% ipython --no-banner

In [1]: import numpy as np

In [2]: import numpy.linalg as la

In [3]: np.set_printoptions(precision=1, suppress=True, linewidth=140)

In [4]: W0 = np.load("case7.npy")

In [5]: W0
Out[5]: 
array([[5., 1., 0.],
       [0., 5., 1.],
       [0., 0., 5.]])

In [6]: Q, r_ = la.qr(W0)

In [7]: r_
Out[7]: 
array([[5., 1., 0.],
       [0., 5., 1.],
       [0., 0., 5.]])

In [8]: np.allclose(r_.T @ r_, W0.T @ W0)
Out[8]: True

In [9]: np.trace(Q @ Q.T)
Out[9]: np.float64(3.0)

In [10]: r0 = np.array([-3, 2, -1])

In [11]: Y = W0 + np.outer(r0, np.eye(3)[1])

In [12]: np.round(la.det(Y) / la.det(W0), 1), round(1 + la.solve(W0, r0)[1], 1)
Out[12]: (np.float64(1.4), np.float64(1.4))

In [13]: la.matrix_rank(la.inv(Y) - la.inv(W0), tol=1e-8)
Out[13]: np.int64(1)

In [14]: Y
Out[14]: 
array([[ 5., -2.,  0.],
       [ 0.,  7.,  1.],
       [ 0., -1.,  5.]])

In [15]: m1 = np.load("test1.npy")

In [16]: m1
Out[16]: 
array([[ -3,  -3,  -3,  -3],
       [ -3,  -6,  -6,  -6],
       [ -3,  -6,  -9,  -9],
       [ -3,  -6,  -9, -12]])

In [17]: np.poly(m1)
Out[17]: array([  1.,  30., 135., 189.,  81.])

In [18]: la.eigvals(m1)
Out[18]: array([-24.9,  -3. ,  -1.3,  -0.8])

In [19]: round(la.det(2 * m1), 1), round(float(la.det(m1)), 1)
Out[19]: (np.float64(1296.0), 81.0)

In [20]: ev, V = la.eigh(m1)

In [21]: x = np.array([1, 2, 1, 0])

In [22]: x @ m1 @ x
Out[22]: np.int64(-78)

In [23]: np.abs(m1).sum(axis=1).max(), np.round(np.abs(ev).max(), 1)
Out[23]: (np.int64(30), np.float64(24.9))
